% ipython --no-banner

In [1]: import numpy as np

In [2]: import numpy.linalg as la

In [3]: np.set_printoptions(suppress=True, linewidth=100)

In [4]: def rd(a):
   ...:     return np.round(a, 3) + 0
   ...: 

In [5]: X = np.load("run3.npy")

In [6]: print(X)
[[ 0  1  0  1]
 [ 2 -2  2 -2]
 [ 0  1  0  1]
 [ 2 -2  2 -2]]

In [7]: print(np.abs(np.diag(la.qr(X)[1])) > 1e-9)
[ True  True False False]

In [8]: print(np.allclose(X[:-1].T @ la.lstsq(X[:-1].T, X[-1])[0], X[-1]))
True

In [9]: print(rd(X @ la.pinv(X) @ X))
[[ 0.  1.  0.  1.]
 [ 2. -2.  2. -2.]
 [ 0.  1.  0.  1.]
 [ 2. -2.  2. -2.]]

In [10]: print([round(float(x), 3) for x in la.svd(X, compute_uv=False)[:3]])
[5.842, 1.369, 0.0]

In [11]: print(la.matrix_rank(X, rtol=0.1))
2

In [12]: print(la.cond(X) > 100)
True

In [13]: print(rd(la.det(X.T)))
0.0

In [14]: print(rd(la.det(X[::-1])))
0.0

In [15]: def softmax(z):
    ...:     e = np.exp(z - z.max(axis=-1, keepdims=True))
    ...:     return e / e.sum(axis=-1, keepdims=True)
    ...: 

In [16]: print(rd(softmax(10 * X[1])))
[0.5 0.  0.5 0. ]

In [17]: print(rd(softmax(X[1] + -1)))
[0.491 0.009 0.491 0.009]

In [18]: scores = X @ X.T / np.sqrt(4)

In [19]: print(rd(softmax(scores)))
[[0.476 0.024 0.476 0.024]
 [0.    0.5   0.    0.5  ]
 [0.476 0.024 0.476 0.024]
 [0.    0.5   0.    0.5  ]]

In [20]: print(softmax(scores).round(6).argmax(axis=1))
[0 1 0 1]

In [21]: rng = np.random.default_rng(56)

In [22]: labels = rng.permutation(4)

In [23]: print(labels)
[0 3 1 2]

In [24]: A2 = X[labels][:, labels]

In [25]: print(rd(np.sort(np.abs(la.eigvals(A2)))))
[0.    0.    1.464 5.464]

In [26]: print(np.trace(A2))
-4

In [27]: print(np.allclose(A2, X))
False

In [28]: K = np.loadtxt("m.csv", delimiter=",")

In [29]: print(K)
[[ 3.  2.  0.  0.  0.  0.]
 [ 2. -2.  0.  0.  0.  0.]
 [ 0.  0.  0.  0.  0.  0.]
 [ 0.  0.  3.  2.  0.  0.]
 [ 0.  0.  2. -2.  0.  0.]
 [ 0.  0.  0.  0.  0.  0.]
 [ 0.  0.  0.  0.  3.  2.]
 [ 0.  0.  0.  0.  2. -2.]
 [ 0.  0.  0.  0.  0.  0.]]

In [30]: # rows 2 and 5 are equal

In [31]: vec = np.array([-1, -2, 0, 2, 2, -1])

In [32]: y = K @ vec

In [33]: print(rd(la.solve(K.T @ K, K.T @ y)))
[-1. -2.  0.  2.  2. -1.]

In [34]: print(rd(la.lstsq(K, y)[0]))
[-1. -2.  0.  2.  2. -1.]

In [35]: try:
    ...:     la.solve(K, y)
    ...: except la.LinAlgError as e:
    ...:     print(e)
    ...: 
Last 2 dimensions of the array must be square

In [36]: print(y)
[-7.  2.  0.  4. -4.  0.  4.  6.  0.]

In [37]: y = y + 0.1 * rng.normal(size=9)

In [38]: print(rd(y))
[-6.821  2.088  0.037  4.149 -3.927  0.208  3.866  6.013  0.054]

In [39]: coef, *_ = la.lstsq(K, y)

In [40]: print([round(float(la.norm(la.solve(K.T @ K + lam * np.eye(6), K.T @ y))), 2) for lam in (0, 1, 10, 100)])
[3.72, 3.35, 1.81, 0.34]

In [41]: print(rd(K.T @ (y - K @ coef)))
[0. 0. 0. 0. 0. 0.]

In [42]: print(coef.round())
[-1. -2.  0.  2.  2. -1.]

In [43]: print(rd(la.norm(y - K @ coef)))
0.218

In [44]: print(rd(coef))
[-0.947 -1.991  0.044  2.008  1.976 -1.031]

In [45]: A2 = np.c_[K[:, :4] @ np.array([[1, -2, 0, -2], [-2, 2, 1, 1], [2, 0, 2, -1], [2, -1, 0, -2]]), np.array([-2, -1, 0, 2, -2, -1, 1, 2, 2])]

In [46]: print(A2)
[[-1. -2.  2. -4. -2.]
 [ 6. -8. -2. -6. -1.]
 [ 0.  0.  0.  0.  0.]
 [10. -2.  6. -7.  2.]
 [ 0.  2.  4.  2. -2.]
 [ 0.  0.  0.  0. -1.]
 [ 0.  0.  0.  0.  1.]
 [ 0.  0.  0.  0.  2.]
 [ 0.  0.  0.  0.  2.]]

In [47]: print(la.matrix_rank(np.c_[K, A2]))
7

In [48]: print(rd(la.norm(la.qr(K)[0].T @ A2, axis=0) ** 2 / ((A2 ** 2).sum(axis=0) + 1e-12)))
[1.    1.    1.    1.    0.783]

In [49]: vec = np.array([3, 3, 3, -3, -2, 2])

In [50]: y = K @ vec

In [51]: coef, lr = np.zeros(6), 1 / la.norm(K, 2) ** 2

In [52]: for i in range(30):
    ...:     coef -= lr * K.T @ (K @ coef - y)
    ...:     if i % 5 == 0: print(i, round(la.norm(K @ coef - y), 3))
    ...: 
0 6.249
5 0.139
10 0.003
15 0.0
20 0.0
25 0.0

In [53]: print(rd(coef))
[ 3.  3.  3. -3. -2.  2.]

In [54]: print(rd(softmax(K[7] + -2)))
[0.087 0.087 0.087 0.087 0.641 0.012]

In [55]: print(rd(softmax(K).sum(axis=1)))
[1. 1. 1. 1. 1. 1. 1. 1. 1.]

In [56]: print(rd(softmax(K[7])))
[0.087 0.087 0.087 0.087 0.641 0.012]

In [57]: print(rd(softmax(10 * K[7])))
[0. 0. 0. 0. 1. 0.]

In [58]: scores = K @ K.T / np.sqrt(6)

In [59]: print(rd(softmax(scores)))
[[0.956 0.011 0.005 0.005 0.005 0.005 0.005 0.005 0.005]
 [0.064 0.739 0.028 0.028 0.028 0.028 0.028 0.028 0.028]
 [0.111 0.111 0.111 0.111 0.111 0.111 0.111 0.111 0.111]
 [0.005 0.005 0.005 0.956 0.011 0.005 0.005 0.005 0.005]
 [0.028 0.028 0.028 0.064 0.739 0.028 0.028 0.028 0.028]
 [0.111 0.111 0.111 0.111 0.111 0.111 0.111 0.111 0.111]
 [0.005 0.005 0.005 0.005 0.005 0.005 0.956 0.011 0.005]
 [0.028 0.028 0.028 0.028 0.028 0.028 0.064 0.739 0.028]
 [0.111 0.111 0.111 0.111 0.111 0.111 0.111 0.111 0.111]]

In [60]: print(rd(softmax(scores)[7] @ K))
[ 0.141  0.     0.141  0.     1.669 -1.35 ]

In [61]: print(rd(softmax(scores + np.triu(np.full(scores.shape, -np.inf), 1))))
[[1.    0.    0.    0.    0.    0.    0.    0.    0.   ]
 [0.079 0.921 0.    0.    0.    0.    0.    0.    0.   ]
 [0.333 0.333 0.333 0.    0.    0.    0.    0.    0.   ]
 [0.005 0.005 0.005 0.985 0.    0.    0.    0.    0.   ]
 [0.032 0.032 0.032 0.072 0.833 0.    0.    0.    0.   ]
 [0.167 0.167 0.167 0.167 0.167 0.167 0.    0.    0.   ]
 [0.005 0.005 0.005 0.005 0.005 0.005 0.971 0.    0.   ]
 [0.029 0.029 0.029 0.029 0.029 0.029 0.066 0.76  0.   ]
 [0.111 0.111 0.111 0.111 0.111 0.111 0.111 0.111 0.111]]
